$ ipython --no-banner

In [1]: import numpy as np

In [2]: from numpy import linalg as LA

In [3]: np.set_printoptions(suppress=True, linewidth=100)

In [4]: def rnd(a):
   ...:     return np.round(a, 2) + 0
   ...: 

In [5]: J = np.load("out15.npy")

In [6]: J
Out[6]: 
array([[ 0.94,  2.07, -1.01,  2.06, -2.83],
       [ 0.89,  2.  , -0.98,  2.12, -3.1 ],
       [ 1.03,  2.21, -0.92,  2.03, -2.82],
       [ 1.11,  1.93, -0.95,  2.06, -3.07],
       [ 0.98,  2.  , -0.87,  1.85, -3.08],
       [ 0.9 ,  1.95, -1.2 ,  1.88, -3.02],
       [ 0.9 ,  1.94, -1.01,  2.08, -3.18],
       [ 0.93,  1.98, -0.92,  1.82, -2.96],
       [-2.08,  2.  , -2.97,  2.78, -3.03],
       [-2.02,  2.06, -2.77,  3.11, -3.17],
       [-2.  ,  2.  , -3.14,  2.77, -3.13],
       [-1.91,  2.1 , -3.16,  2.98, -3.03],
       [-2.01,  2.11, -2.87,  3.02, -3.04],
       [-2.03,  2.09, -2.79,  2.84, -2.92],
       [-1.9 ,  1.97, -2.94,  3.04, -3.08],
       [-2.02,  2.03, -3.16,  3.13, -3.12]])

In [7]: Ac = J - J.mean(axis=0)

In [8]: Uu, sig, vt = LA.svd(Ac, full_matrices=False)

In [9]: rnd(vt[0] * np.sign(vt[0, np.abs(vt[0]).argmax()]))
Out[9]: array([ 0.8 , -0.01,  0.54, -0.26,  0.02])

In [10]: rnd(sig ** 2 / (sig ** 2).sum())
Out[10]: array([0.99, 0.  , 0.  , 0.  , 0.  ])

In [11]: rnd(np.abs(vt[-1]))
Out[11]: array([0.01, 0.83, 0.07, 0.18, 0.52])

In [12]: rnd(Ac.mean(axis=0))
Out[12]: array([0., 0., 0., 0., 0.])

In [13]: rnd((sig ** 2).sum() ** 2 / (sig ** 4).sum())
Out[13]: np.float64(1.02)

In [14]: np.searchsorted(np.cumsum(sig ** 2) / (sig ** 2).sum(), 0.9) + 1
Out[14]: np.int64(1)

In [15]: basis = J[[13, 5]].astype(float)

In [16]: for _ in range(5):
    ...:     labels = LA.norm(J[:, None] - basis, axis=-1).argmin(axis=1)
    ...:     basis = np.array([J[labels == j].mean(axis=0) for j in range(2)])
    ...: 

In [17]: labels
Out[17]: array([1, 1, 1, 1, 1, 1, 1, 1, 0, 0, 0, 0, 0, 0, 0, 0])

In [18]: rnd(basis)
Out[18]: 
array([[-2.  ,  2.04, -2.98,  2.96, -3.06],
       [ 0.96,  2.01, -0.98,  1.99, -3.01]])

In [19]: rnd(basis[1] - basis[0])
Out[19]: array([ 2.96, -0.04,  1.99, -0.97,  0.06])

In [20]: X = np.load("block12.npy")

In [21]: X
Out[21]: 
array([[ -3,  -2,  -1,   0,   1,   2,   3,   4,   5,   6,   7],
       [  8,   9,  10,  11,  12,  13,  14,  15,  16,  17,  18],
       [ 19,  20,  21,  22,  23,  24,  25,  26,  27,  28,  29],
       [ 30,  31,  32,  33,  34,  35,  36,  37,  38,  39,  40],
       [ 41,  42,  43,  44,  45,  46,  47,  48,  49,  50,  51],
       [ 52,  53,  54,  55,  56,  57,  58,  59,  60,  61,  62],
       [ 63,  64,  65,  66,  67,  68,  69,  70,  71,  72,  73],
       [ 74,  75,  76,  77,  78,  79,  80,  81,  82,  83,  84],
       [ 85,  86,  87,  88,  89,  90,  91,  92,  93,  94,  95],
       [ 96,  97,  98,  99, 100, 101, 102, 103, 104, 105, 106]])

In [22]: # rank 2

In [23]: def softmax(z):
    ...:     e = np.exp(z - z.max(axis=-1, keepdims=True))
    ...:     return e / e.sum(axis=-1, keepdims=True)
    ...: 

In [24]: rnd(softmax(10 * X[5]))
Out[24]: array([0., 0., 0., 0., 0., 0., 0., 0., 0., 0., 1.])

In [25]: rnd(softmax(X[5] + 5))
Out[25]: array([0.  , 0.  , 0.  , 0.  , 0.  , 0.  , 0.01, 0.03, 0.09, 0.23, 0.63])

In [26]: S = X @ X.T / np.sqrt(11)

In [27]: softmax(S)[5] @ X
Out[27]: array([ 96.,  97.,  98.,  99., 100., 101., 102., 103., 104., 105., 106.])

In [28]: softmax(S).round(6).argmax(axis=1)
Out[28]: array([9, 9, 9, 9, 9, 9, 9, 9, 9, 9])

In [29]: LA.lstsq(X[:-1].T, X[-1])[2]
Out[29]: np.int32(2)

In [30]: np.unique(X.round(6), axis=0).shape
Out[30]: (10, 11)

In [31]: rnd(X @ LA.pinv(X) @ X)
Out[31]: 
array([[ -3.,  -2.,  -1.,   0.,   1.,   2.,   3.,   4.,   5.,   6.,   7.],
       [  8.,   9.,  10.,  11.,  12.,  13.,  14.,  15.,  16.,  17.,  18.],
       [ 19.,  20.,  21.,  22.,  23.,  24.,  25.,  26.,  27.,  28.,  29.],
       [ 30.,  31.,  32.,  33.,  34.,  35.,  36.,  37.,  38.,  39.,  40.],
       [ 41.,  42.,  43.,  44.,  45.,  46.,  47.,  48.,  49.,  50.,  51.],
       [ 52.,  53.,  54.,  55.,  56.,  57.,  58.,  59.,  60.,  61.,  62.],
       [ 63.,  64.,  65.,  66.,  67.,  68.,  69.,  70.,  71.,  72.,  73.],
       [ 74.,  75.,  76.,  77.,  78.,  79.,  80.,  81.,  82.,  83.,  84.],
       [ 85.,  86.,  87.,  88.,  89.,  90.,  91.,  92.,  93.,  94.,  95.],
       [ 96.,  97.,  98.,  99., 100., 101., 102., 103., 104., 105., 106.]])

In [32]: arr = np.array([[-1.0, 0.0, 2.0], [0.0, -2.0, 0.0], [2.0, 0.0, 2.0]])

In [33]: # splits into 2 blocks

In [34]: A2 = LA.inv(arr)

In [35]: rnd(A2)
Out[35]: 
array([[-0.33,  0.  ,  0.33],
       [ 0.  , -0.5 ,  0.  ],
       [ 0.33,  0.  ,  0.17]])

In [36]: rnd(LA.slogdet(arr)[0])
Out[36]: np.float64(1.0)

In [37]: rnd(LA.det(arr) * LA.det(A2))
Out[37]: np.float64(1.0)

In [38]: rnd(arr @ A2)
Out[38]: 
array([[1., 0., 0.],
       [0., 1., 0.],
       [0., 0., 1.]])

In [39]: w, evecs = LA.eigh(A2)

In [40]: vec = np.array([3, -2, -3])

In [41]: rnd(LA.eigvalsh(A2[1:, 1:]))
Out[41]: array([-0.5 ,  0.17])

In [42]: vec @ A2 @ vec
Out[42]: np.float64(-9.5)

In [43]: rnd(evecs * np.maximum(w, 0) @ evecs.T)
Out[43]: 
array([[0.07, 0.  , 0.13],
       [0.  , 0.  , 0.  ],
       [0.13, 0.  , 0.27]])

In [44]: (np.sign(evecs[:, -1].round(6)) == np.sign(evecs[0, -1].round(6))).astype(int)
Out[44]: array([1, 0, 1])

In [45]: rnd(evecs * np.abs(w) @ evecs.T)
Out[45]: 
array([[ 0.47,  0.  , -0.07],
       [ 0.  ,  0.5 ,  0.  ],
       [-0.07,  0.  ,  0.37]])

In [46]: w, evecs = LA.eig(arr)

In [47]: rnd(np.sort(LA.eigvals(LA.inv(arr))))
Out[47]: array([-0.5 , -0.5 ,  0.33])

In [48]: rnd(np.sort(LA.eigvals(arr @ arr)))
Out[48]: array([4., 4., 9.])

In [49]: rnd(np.sort(LA.eigvals(arr.T)))
Out[49]: array([-2., -2.,  3.])

In [50]: rnd(LA.eigvalsh(arr).min())
Out[50]: np.float64(-2.0)

In [51]: np.all(LA.eigvalsh(arr) > 0)
Out[51]: np.False_

In [52]: [round(float(LA.det(arr[:i, :i])), 2) + 0 for i in range(1, 4)]
Out[52]: [-1.0, 2.0, 12.0]

In [53]: W0 = np.load("mat.npy")

In [54]: W0
Out[54]: 
array([[0, 0, 0, 0, 0, 0, 0, 0, 0, 1, 0],
       [0, 0, 1, 0, 0, 0, 0, 0, 0, 0, 0],
       [0, 0, 0, 0, 1, 0, 0, 0, 0, 0, 0],
       [0, 0, 0, 0, 0, 1, 0, 0, 0, 0, 0],
       [1, 0, 0, 0, 0, 0, 0, 0, 0, 0, 0],
       [0, 0, 0, 0, 0, 0, 0, 1, 0, 0, 0],
       [0, 0, 0, 1, 0, 0, 0, 0, 0, 0, 0],
       [0, 0, 0, 0, 0, 0, 1, 0, 0, 0, 0],
       [0, 0, 0, 0, 0, 0, 0, 0, 1, 0, 0],
       [0, 1, 0, 0, 0, 0, 0, 0, 0, 0, 0],
       [0, 0, 0, 0, 0, 0, 0, 0, 0, 0, 1]])

In [55]: Uu, sig, vt = LA.svd(W0, full_matrices=False)

In [56]: rnd(np.cumsum(sig ** 2) / np.sum(sig ** 2))
Out[56]: array([0.09, 0.18, 0.27, 0.36, 0.45, 0.55, 0.64, 0.73, 0.82, 0.91, 1.  ])

In [57]: Uu.shape, sig.shape, vt.shape
Out[57]: ((11, 11), (11,), (11, 11))

In [58]: Uu.T @ Uu
Out[58]: 
array([[1., 0., 0., 0., 0., 0., 0., 0., 0., 0., 0.],
       [0., 1., 0., 0., 0., 0., 0., 0., 0., 0., 0.],
       [0., 0., 1., 0., 0., 0., 0., 0., 0., 0., 0.],
       [0., 0., 0., 1., 0., 0., 0., 0., 0., 0., 0.],
       [0., 0., 0., 0., 1., 0., 0., 0., 0., 0., 0.],
       [0., 0., 0., 0., 0., 1., 0., 0., 0., 0., 0.],
       [0., 0., 0., 0., 0., 0., 1., 0., 0., 0., 0.],
       [0., 0., 0., 0., 0., 0., 0., 1., 0., 0., 0.],
       [0., 0., 0., 0., 0., 0., 0., 0., 1., 0., 0.],
       [0., 0., 0., 0., 0., 0., 0., 0., 0., 1., 0.],
       [0., 0., 0., 0., 0., 0., 0., 0., 0., 0., 1.]])

In [59]: sig / sig[0]
Out[59]: array([1., 1., 1., 1., 1., 1., 1., 1., 1., 1., 1.])

In [60]: rnd(np.sqrt((sig ** 2).sum())), rnd(LA.norm(W0))
Out[60]: (np.float64(3.32), np.float64(3.32))

In [61]: Uu.T @ W0 @ vt.T
Out[61]: 
array([[1., 0., 0., 0., 0., 0., 0., 0., 0., 0., 0.],
       [0., 1., 0., 0., 0., 0., 0., 0., 0., 0., 0.],
       [0., 0., 1., 0., 0., 0., 0., 0., 0., 0., 0.],
       [0., 0., 0., 1., 0., 0., 0., 0., 0., 0., 0.],
       [0., 0., 0., 0., 1., 0., 0., 0., 0., 0., 0.],
       [0., 0., 0., 0., 0., 1., 0., 0., 0., 0., 0.],
       [0., 0., 0., 0., 0., 0., 1., 0., 0., 0., 0.],
       [0., 0., 0., 0., 0., 0., 0., 1., 0., 0., 0.],
       [0., 0., 0., 0., 0., 0., 0., 0., 1., 0., 0.],
       [0., 0., 0., 0., 0., 0., 0., 0., 0., 1., 0.],
       [0., 0., 0., 0., 0., 0., 0., 0., 0., 0., 1.]])

In [62]: vt @ vt.T
Out[62]: 
array([[1., 0., 0., 0., 0., 0., 0., 0., 0., 0., 0.],
       [0., 1., 0., 0., 0., 0., 0., 0., 0., 0., 0.],
       [0., 0., 1., 0., 0., 0., 0., 0., 0., 0., 0.],
       [0., 0., 0., 1., 0., 0., 0., 0., 0., 0., 0.],
       [0., 0., 0., 0., 1., 0., 0., 0., 0., 0., 0.],
       [0., 0., 0., 0., 0., 1., 0., 0., 0., 0., 0.],
       [0., 0., 0., 0., 0., 0., 1., 0., 0., 0., 0.],
       [0., 0., 0., 0., 0., 0., 0., 1., 0., 0., 0.],
       [0., 0., 0., 0., 0., 0., 0., 0., 1., 0., 0.],
       [0., 0., 0., 0., 0., 0., 0., 0., 0., 1., 0.],
       [0., 0., 0., 0., 0., 0., 0., 0., 0., 0., 1.]])
